>>> import numpy as np
>>> import numpy.linalg as la
>>> np.set_printoptions(precision=3, suppress=True, linewidth=160)
>>> def rnd(a):
...     return np.round(a, 3) + 0
... 
>>> A = np.load("out4.npy")
>>> print(A)
[[ -6.427  -3.846  -3.892  -0.019  -6.448  -1.285]
 [  6.543   3.95    3.925  -0.049   6.51    1.32 ]
 [ -0.842  -0.47   -0.521   0.032  -0.899  -0.151]
 [  3.893   2.343   2.319  -0.005   3.897   0.772]
 [  0.757   0.494   0.47   -0.005   0.728   0.126]
 [ -4.466  -2.723  -2.711   0.052  -4.477  -0.881]
 [ -2.881  -1.749  -1.733  -0.026  -2.853  -0.592]
 [ -2.618  -1.581  -1.556  -0.018  -2.572  -0.498]
 [  3.683   2.203   2.22   -0.022   3.704   0.74 ]
 [-11.247  -6.758  -6.735  -0.024 -11.264  -2.252]
 [ -1.961  -1.186  -1.175   0.008  -1.961  -0.397]
 [ -1.551  -0.955  -0.981   0.01   -1.56   -0.297]
 [  2.938   1.753   1.741  -0.005   2.898   0.584]
 [  7.519   4.54    4.499   0.015   7.477   1.511]
 [  4.001   2.417   2.374   0.043   3.953   0.793]
 [ -5.422  -3.287  -3.26    0.013  -5.409  -1.064]
 [  6.353   3.808   3.804   0.      6.389   1.267]
 [ -4.774  -2.84   -2.851  -0.003  -4.796  -0.95 ]
 [ -3.105  -1.881  -1.839   0.025  -3.115  -0.618]
 [  0.378   0.199   0.231  -0.013   0.362   0.084]
 [ -2.562  -1.538  -1.547  -0.021  -2.577  -0.53 ]
 [ -4.581  -2.768  -2.738  -0.003  -4.575  -0.932]
 [  1.673   0.991   0.991   0.002   1.682   0.314]
 [  6.546   3.956   3.932   0.004   6.573   1.317]
 [  0.639   0.395   0.39    0.027   0.648   0.131]
 [ -2.479  -1.481  -1.475  -0.016  -2.483  -0.517]
 [  7.012   4.229   4.198  -0.013   7.059   1.417]
 [ -0.013  -0.057   0.008  -0.007  -0.018   0.031]
 [  0.836   0.521   0.522   0.012   0.864   0.19 ]
 [  0.78    0.477   0.493   0.018   0.79    0.158]
 [-14.361  -8.596  -8.604  -0.003 -14.35   -2.9  ]
 [  4.505   2.663   2.698   0.016   4.484   0.908]]
>>> x = np.array([2, 7, -1, -8, 5, -7])
>>> y = A @ x
>>> print(rnd(la.lstsq(A, y)[0]))
[ 2.  7. -1. -8.  5. -7.]
>>> rng = np.random.default_rng(71438)
>>> y = y + 0.3 * rng.normal(size=32)
>>> print(rnd(y))
[ -58.936   60.385   -8.054   36.127    7.198  -41.961  -26.585  -23.758   33.834 -103.472  -17.939  -14.886   26.804   69.122   35.861  -50.189   58.77
  -43.689  -29.015    2.888  -23.755  -42.409   15.87    60.302    5.533  -22.74    65.022   -0.289    7.28     7.4   -131.497   40.828]
>>> coef, *_ = la.lstsq(A, y)
>>> print(rnd(A.T @ (y - A @ coef)))
[0. 0. 0. 0. 0. 0.]
>>> print(rnd(coef))
[-0.886  7.479  0.527 -7.551  6.087 -4.049]
>>> print(rnd(la.norm(y - A @ coef)))
1.349
>>> print(coef.round())
[-1.  7.  1. -8.  6. -4.]
>>> U, s, VT = la.svd(A)
>>> print(rnd(s))
[47.647  0.148  0.127  0.088  0.083  0.069]
>>> print(np.argmax(s[:-1] / (s[1:] + 1e-6)) + 1)
1
>>> B = U[:, :1] @ np.diag(s[:1]) @ VT[:1]
>>> print(rnd(la.norm(A - B) / la.norm(A)))
0.005
>>> print(rnd(la.norm(A - B, 2)), rnd(s[1]))
0.148 0.148
>>> print(rnd(np.abs(A - B).max()))
0.053
>>> print(la.matrix_rank(B))
1
>>> print(rnd(np.abs(la.svd(A)[2][-1])))
[0.531 0.367 0.015 0.011 0.169 0.745]
>>> print(la.matrix_rank(A, rtol=0.1))
1
>>> print(la.cond(A) > 100)
True
>>> print(rnd(la.norm(A, 2) / la.norm(A)))
1.0
>>> w1 = np.array([[-1, -1, 0],
...     [-2, 2, -2],
...     [-1, 1, 1],
...     [-2, 2, 2],
...     [-1, -2, 0],
...     [-1, 1, -2]])
>>> coef = np.array([-5, -2, 5])
>>> act = np.maximum(A @ w1 + coef, 0)
>>> print(rnd((act > 0).mean(axis=0)))
[0.438 0.375 0.844]
>>> print(la.matrix_rank(act))
3
>>> C = np.array([[1, 2], [-1, 0], [-1, -2]])
>>> print(w1 @ C)
[[ 0 -2]
 [-2  0]
 [-3 -4]
 [-6 -8]
 [ 1 -2]
 [ 0  2]]
>>> P = A @ la.solve(A.T @ A, A.T)
>>> print(rnd(P @ A[:, 5]))
[-1.285  1.32  -0.151  0.772  0.126 -0.881 -0.592 -0.498  0.74  -2.252 -0.397 -0.297  0.584  1.511  0.793 -1.064  1.267 -0.95  -0.618  0.084 -0.53  -0.932
  0.314  1.317  0.131 -0.517  1.417  0.031  0.19   0.158 -2.9    0.908]
>>> E = np.array([[10, 3, 8, 8], [3, 5, 6, 8], [8, 6, 18, 14], [8, 8, 14, 20]])
>>> Lm = la.cholesky(E)
>>> print(rnd(E / np.sqrt(np.outer(np.diag(E), np.diag(E)))))
[[1.    0.424 0.596 0.566]
 [0.424 1.    0.632 0.8  ]
 [0.596 0.632 1.    0.738]
 [0.566 0.8   0.738 1.   ]]
>>> K = np.diag(np.array([-1, 1, 1])) + -3 * np.eye(3, k=1) + -3 * np.eye(3, k=-1)
>>> print(K)
[[-1. -3.  0.]
 [-3.  1. -3.]
 [ 0. -3.  1.]]
>>> print(rnd(la.norm(A, 2)))
47.647
>>> print(rnd(la.norm(A, 1)), rnd(la.norm(A, np.inf)))
127.375 48.814
>>> print(rnd(A[10] @ A[27]))
0.107
>>> print(rnd(la.norm(A, "nuc")))
48.163
>>> print(rnd(la.norm(A, axis=0)))
[28.675 17.234 17.19   0.119 28.678  5.755]
>>> print(rnd(la.norm(A[10] - A[27])))
3.229
>>> x = np.array([-3, -8, -9])
>>> print(K @ x)
[27. 28. 15.]
>>> print(K * x)
[[ 3. 24. -0.]
 [ 9. -8. 27.]
 [-0. 24. -9.]]
>>> print(la.norm(K @ x) <= la.norm(K, 2) * la.norm(x) + 1e-9)
True
>>> print(K @ np.eye(3)[2])
[ 0. -3.  1.]
>>> print(K @ np.ones(3))
[-4. -5. -2.]
>>> print(np.sign((K @ x).round(6)))
[1. 1. 1.]
>>> print(np.einsum("ij,j->i", K, x))
[27. 28. 15.]
>>> m1 = np.array([[27.0, -13.0, 1.0, -7.0],
...     [42.0, -20.0, 2.0, -14.0],
...     [-21.0, 13.0, 5.0, 7.0],
...     [-3.0, 1.0, -1.0, 7.0]])
>>> # rank 3
>>> print([round(float(x), 3) for x in la.svd(m1, compute_uv=False)[:3]])
[63.101, 6.601, 5.545]
>>> print(la.cond(m1) > 100)
True
>>> r = la.matrix_rank(m1)
>>> print(r)
3
>>> ns = la.svd(m1)[2][r:].T
>>> print([int(la.matrix_rank(np.delete(m1, i, axis=0))) for i in range(4)])
[3, 3, 2, 3]
>>> print(rnd(ns[:, 0] / ns[np.abs(ns[:, 0]).round(6).argmax(), 0]))
[ 0.5  1.  -0.5  0. ]
>>> print(rnd(ns @ ns.T))
[[ 0.167  0.333 -0.167  0.   ]
 [ 0.333  0.667 -0.333  0.   ]
 [-0.167 -0.333  0.167  0.   ]
 [ 0.     0.     0.     0.   ]]
>>> print(ns.shape)
(4, 1)
>>> print(np.allclose(m1 @ ns, 0))
True
>>> print(rnd(np.trace(la.pinv(m1) @ m1)))
3.0
>>> print(rnd(m1 @ la.pinv(m1) @ m1))
[[ 27. -13.   1.  -7.]
 [ 42. -20.   2. -14.]
 [-21.  13.   5.   7.]
 [ -3.   1.  -1.   7.]]
>>> M = np.load("dump.npy")
>>> print(M)
[[ 3.  5.  8.  3.  8.  1.]
 [ 5. 27. 40. 15. 40.  5.]
 [ 8. 40. 66. 24. 64.  8.]
 [ 3. 15. 24. 11. 24.  3.]
 [ 8. 40. 64. 24. 66.  8.]
 [ 1.  5.  8.  3.  8.  3.]]
>>> x = np.array([1, 3, 4, -2, 5, -4])
>>> y = M @ x
>>> print(y)
[ 80. 396. 632. 230. 634.  70.]
>>> print(rnd(la.solve(M.T, M[4])))
[0. 0. 0. 0. 1. 0.]
>>> print(rnd(la.solve(M, y + M[:, 4])))
[ 1.  3.  4. -2.  6. -4.]
>>> print(rnd(la.solve(M, y)))
[ 1.  3.  4. -2.  5. -4.]
>>> print(rnd(la.solve(M, M[:, 3])))
[0. 0. 0. 1. 0. 0.]
>>> evals, evecs = la.eigh(K)
>>> x = np.array([1, 1, 4])
>>> print(rnd(la.eigvalsh(K[1:, 1:])))
[-2.  4.]
>>> print(rnd(evecs * np.maximum(evals, 0) @ evecs.T))
[[ 0.705 -1.342  1.011]
 [-1.342  2.611 -2.017]
 [ 1.011 -2.017  1.6  ]]
>>> U, s, VT = la.svd(M)
>>> print(np.argmax(s[:-1] / (s[1:] + 1e-6)) + 1)
1
>>> print(rnd(s))
[166.   2.   2.   2.   2.   2.]
>>> B = U[:, :1] @ np.diag(s[:1]) @ VT[:1]
>>> print(rnd(np.abs(M - B).max()))
1.988
>>> print(rnd(la.norm(M - B) / la.norm(M)))
0.027
>>> print(rnd(B))
[[ 1.012  5.061  8.098  3.037  8.098  1.012]
 [ 5.061 25.305 40.488 15.183 40.488  5.061]
 [ 8.098 40.488 64.78  24.293 64.78   8.098]
 [ 3.037 15.183 24.293  9.11  24.293  3.037]
 [ 8.098 40.488 64.78  24.293 64.78   8.098]
 [ 1.012  5.061  8.098  3.037  8.098  1.012]]
>>> print(la.matrix_rank(M, rtol=0.05))
1
>>> Lm = la.cholesky(M)
>>> print(rnd(M / np.sqrt(np.outer(np.diag(M), np.diag(M)))))
[[1.    0.556 0.569 0.522 0.569 0.333]
 [0.556 1.    0.948 0.87  0.948 0.556]
 [0.569 0.948 1.    0.891 0.97  0.569]
 [0.522 0.87  0.891 1.    0.891 0.522]
 [0.569 0.948 0.97  0.891 1.    0.569]
 [0.333 0.556 0.569 0.522 0.569 1.   ]]
>>> print(rnd(np.diag(Lm) ** 2))
[ 3.    18.667  6.571  2.196  3.267  2.012]
>>> print(rnd(np.prod(np.diag(Lm)) ** 2), rnd(la.det(M)))
5312.0 5312.0
>>> evals, evecs = la.eigh(M)
>>> print(rnd(evecs.T @ evecs))
[[1. 0. 0. 0. 0. 0.]
 [0. 1. 0. 0. 0. 0.]
 [0. 0. 1. 0. 0. 0.]
 [0. 0. 0. 1. 0. 0.]
 [0. 0. 0. 0. 1. 0.]
 [0. 0. 0. 0. 0. 1.]]
>>> print(evals.sum(), np.trace(M))
176.0 176.0
>>> print(rnd(evals))
[  2.   2.   2.   2.   2. 166.]
>>> print(rnd(la.eigvalsh(M @ M)))
[    4.     4.     4.     4.     4. 27556.]
>>> data = np.array([[0, 0, 0, 0, -3, -2],
...     [0, -2, 0, 3, 0, 0],
...     [0, 0, 0, 0, 1, -1],
...     [0, 0, 0, 0, 2, 0]])
>>> print(rnd(np.trace(la.pinv(data) @ data)))
3.0
>>> X = np.load("data.npy")
>>> print(rnd(X))
[[0.286 0.143 0.    0.    0.429 0.143]
 [0.    0.2   0.    0.2   0.    0.6  ]
 [0.154 0.231 0.231 0.077 0.231 0.077]
 [0.143 0.    0.143 0.143 0.143 0.429]
 [0.333 0.111 0.111 0.111 0.111 0.222]
 [0.154 0.077 0.231 0.154 0.154 0.231]]
>>> # a transition matrix
>>> th = np.radians(30)
>>> r_ = np.eye(6)
>>> r_[4, 4] = r_[2, 2] = np.cos(th)
>>> r_[4, 2], r_[2, 4] = -np.sin(th), np.sin(th)
>>> print(rnd(r_))
[[ 1.     0.     0.     0.     0.     0.   ]
 [ 0.     1.     0.     0.     0.     0.   ]
 [ 0.     0.     0.866  0.     0.5    0.   ]
 [ 0.     0.     0.     1.     0.     0.   ]
 [ 0.     0.    -0.5    0.     0.866  0.   ]
 [ 0.     0.     0.     0.     0.     1.   ]]
>>> B = X @ r_.T
>>> print(rnd(la.det(r_)), rnd(np.trace(r_)))
1.0 5.732
>>> print(rnd(la.svd(X, compute_uv=False)), rnd(la.svd(B, compute_uv=False)))
[1.068 0.555 0.274 0.218 0.169 0.025] [1.068 0.555 0.274 0.218 0.169 0.025]
